$ python -q
>>> import numpy as np
>>> import numpy.linalg as la
>>> np.set_printoptions(precision=2, suppress=True, linewidth=100, sign=" ")
>>> A = np.load("w.npy")
>>> A
array([[ -9.72,  15.05, -14.28],
       [-18.31,  29.58, -13.47],
       [-11.  ,  13.21,   2.26],
       [ -8.81,  14.51, -14.55],
       [-10.34,  14.5 , -14.84],
       [-11.36,  13.64,   4.86],
       [ -9.74,  17.68, -13.87],
       [ -9.4 ,  15.32,   4.8 ],
       [-10.99,  13.27,   4.47],
       [ -9.55,  14.25,   5.64],
       [-10.08,  16.3 , -12.97],
       [ -9.58,  15.33,   3.29],
       [ -7.14,  13.61,   4.93],
       [-17.55,  27.4 , -13.34],
       [-11.51,  15.29, -13.41],
       [-17.53,  31.34, -13.2 ],
       [-16.95,  31.13, -14.24]])
>>> x = np.array([-2, 2, 4])
>>> np.sign((A @ x).round(6))
array([-1.,  1.,  1., -1., -1.,  1., -1.,  1.,  1.,  1.,  1.,  1.,  1.,  1., -1.,  1.,  1.])
>>> la.norm(A @ x) <= la.norm(A, 2) * la.norm(x) + 1e-9
np.True_
>>> A @ np.eye(3)[0]
array([ -9.72, -18.31, -11.  ,  -8.81, -10.34, -11.36,  -9.74,  -9.4 , -10.99,  -9.55, -10.08,
        -9.58,  -7.14, -17.55, -11.51, -17.53, -16.95])
>>> m1 = np.load("test5.npy")
>>> m1
array([[-2,  2, 10, -7,  3],
       [ 2, 10,  3, -1, -5],
       [10,  3, 10,  5, -4],
       [-7, -1,  5,  0,  4],
       [ 3, -5, -4,  4,  8]])
>>> rng = np.random.default_rng(16)
>>> idx = rng.permutation(5)
>>> idx
array([ 0,  1,  3,  4,  2])
>>> other = m1[idx][:, idx]
>>> np.sort(np.abs(la.eigvals(other)))
array([  4.65,   5.3 ,  11.74,  14.86,  19.17])
>>> w, evecs = la.eig(m1)
>>> np.sort(la.eigvals(la.inv(m1)))
array([-0.07,  0.05,  0.09,  0.19,  0.22])
>>> np.round(m1 @ evecs[:, 0] - w[0] * evecs[:, 0], 2) + 0
array([ 0.,  0.,  0.,  0.,  0.])
>>> np.round(np.prod(w), 2)
np.float64(-82336.0)
>>> w
array([-14.86,  19.17,  11.74,   5.3 ,   4.65])
>>> np.sort(la.eigvals(m1.T))
array([-14.86,   4.65,   5.3 ,  11.74,  19.17])
>>> np.sort(la.eigvals(m1 @ m1))
array([  21.59,   28.05,  137.92,  220.82,  367.63])
>>> left, sig, vt = la.svd(A, full_matrices=False)
>>> sig / sig[0]
array([ 1.  ,  0.31,  0.05])
>>> np.allclose(left * sig @ vt, A)
True
>>> round(float(np.sqrt((sig ** 2).sum())), 2), round(la.norm(A), 2)
(104.98, np.float64(104.98))
>>> Q = m1.astype(float).copy()
>>> for j in range(5):
...     Q[:, j] -= Q[:, :j] @ (Q[:, :j].T @ Q[:, j])
...     Q[:, j] /= la.norm(Q[:, j])
... 
>>> np.round(Q.T @ Q, 2) + 0
array([[ 1.,  0.,  0.,  0.,  0.],
       [ 0.,  1.,  0.,  0.,  0.],
       [ 0.,  0.,  1.,  0.,  0.],
       [ 0.,  0.,  0.,  1.,  0.],
       [ 0.,  0.,  0.,  0.,  1.]])
>>> w, evecs = la.eigh(m1)
>>> x = np.array([3, 0, 0, 1, 1])
>>> np.round(x @ m1 @ x / (x @ x), 2), np.round(w[0], 2), np.round(w[-1], 2)
(np.float64(-2.36), np.float64(-14.86), np.float64(19.17))
>>> la.eigvalsh(m1[1:, 1:])
array([-4.34,  4.68, 10.3 , 17.35])
>>> (np.sign(evecs[:, -1].round(6)) == np.sign(evecs[0, -1].round(6))).astype(int)
array([ 1,  1,  1,  0,  0])
>>> np.abs(m1).sum(axis=1).max(), round(float(np.abs(w).max()), 2)
(np.int64(32), 19.17)
>>> arr = np.loadtxt("data.csv", delimiter=",")
>>> arr
array([[ 0.4 , -0.35,  0.19,  0.29],
       [-0.35,  0.3 , -0.16, -0.25],
       [ 0.19, -0.16,  0.09,  0.14],
       [ 0.29, -0.25,  0.14,  0.21]])
>>> # a projection of rank 1
>>> left, sig, vt = la.svd(arr)
>>> sig.round(2) + 0
array([ 1.,  0.,  0.,  0.])
>>> other = left[:, :1] @ np.diag(sig[:1]) @ vt[:1]
>>> la.matrix_rank(arr, rtol=0.05)
np.int64(1)
>>> round(np.abs(arr - other).max(), 2)
np.float64(0.0)
>>> la.matrix_rank(other)
np.int64(1)
>>> round(float(la.norm(arr - other) / la.norm(arr)), 2)
0.0
>>> left, sig, vt = la.svd(arr)
>>> evecs = vt[:(sig > 1e-8).sum()]
>>> x = arr[0] + 2 * arr[1] + rng.integers(2) * np.eye(4)[0]
>>> x
array([ 0.71,  0.25, -0.14, -0.21])
>>> np.diag(evecs.T @ evecs)
array([ 0.4 ,  0.3 ,  0.09,  0.21])
>>> np.allclose(evecs.T @ evecs @ x, x)
False
>>> la.matrix_rank(np.vstack([arr, x]))
np.int64(2)
>>> round(la.norm(x - evecs.T @ evecs @ x), 2)
np.float64(0.78)
>>> evecs.T @ evecs
array([[ 0.4 , -0.35,  0.19,  0.29],
       [-0.35,  0.3 , -0.16, -0.25],
       [ 0.19, -0.16,  0.09,  0.14],
       [ 0.29, -0.25,  0.14,  0.21]])
>>> X = 5 * np.eye(4) + np.eye(4, k=1)
>>> X
array([[ 5.,  1.,  0.,  0.],
       [ 0.,  5.,  1.,  0.],
       [ 0.,  0.,  5.,  1.],
       [ 0.,  0.,  0.,  5.]])
>>> w, evecs = la.eig(X)
>>> np.sort(la.eigvals(X @ X))
array([ 25.,  25.,  25.,  25.])
>>> w
array([ 5.,  5.,  5.,  5.])
>>> X @ evecs[:, 0] - w[0] * evecs[:, 0]
array([ 0.,  0.,  0.,  0.])
>>> np.sort(la.eigvals(X.T))
array([ 5.,  5.,  5.,  5.])
>>> other = np.array([[-3, -1, 0], [0, -2, 2], [0, 3, 3]])
>>> other[-1] = other[0]
>>> E = other + 0.02 * np.eye(3)
>>> E
array([[-2.98, -1.  ,  0.  ],
       [ 0.  , -1.98,  2.  ],
       [-3.  , -1.  ,  0.02]])
>>> hat = np.triu(np.array([[3, 1, 2], [0, 3, 0], [2, 0, 3]]), 1) + np.eye(3)
>>> other = hat @ E @ la.inv(hat)
>>> la.matrix_rank(other)
np.int64(3)
>>> round(float(la.det(other)), 2)
0.16
>>> left, sig, vt = la.svd(E)
>>> sig
array([ 4.53,  2.7 ,  0.01])
>>> other = left[:, :2] @ np.diag(sig[:2]) @ vt[:2]
>>> other.round(2) + 0
array([[-2.98, -0.99,  0.01],
       [ 0.  , -1.98,  2.  ],
       [-3.  , -1.01,  0.01]])
>>> x = np.array([1, 0, 3])
>>> h1 = np.maximum(other @ x, 0)
>>> np.round(other.T @ h1, 2) + 0
array([  0.  , -11.88,  12.  ])
>>> np.maximum(other @ (3 * x), 0)
array([  0.,  18.,   0.])
>>> idx = rng.permutation(3)
>>> idx
array([ 2,  0,  1])
>>> other = E[idx][:, idx]
>>> round(np.trace(other), 2)
np.float64(-4.94)
>>> np.allclose(other, E)
False
>>> M = np.loadtxt("sample0.csv", delimiter=",")
>>> M
array([[ 0.21,  0.03,  0.21,  0.21,  0.21,  0.14],
       [ 0.16,  0.1 ,  0.19,  0.1 ,  0.29,  0.16],
       [ 0.29,  0.  ,  0.24,  0.12,  0.24,  0.12],
       [ 0.15,  0.2 ,  0.1 ,  0.15,  0.35,  0.05],
       [ 0.33,  0.07,  0.  ,  0.33,  0.13,  0.13],
       [ 0.05,  0.16,  0.21,  0.11,  0.21,  0.26]])
>>> # a transition matrix
>>> Q, Rm = la.qr(M)
>>> np.round(Q.T @ Q, 2) + 0
array([[ 1.,  0.,  0.,  0.,  0.,  0.],
       [ 0.,  1.,  0.,  0.,  0.,  0.],
       [ 0.,  0.,  1.,  0.,  0.,  0.],
       [ 0.,  0.,  0.,  1.,  0.,  0.],
       [ 0.,  0.,  0.,  0.,  1.,  0.],
       [ 0.,  0.,  0.,  0.,  0.,  1.]])
>>> Q.shape, Rm.shape
((6, 6), (6, 6))
>>> np.abs(np.diag(Rm))
array([ 0.54,  0.24,  0.27,  0.12,  0.08,  0.07])
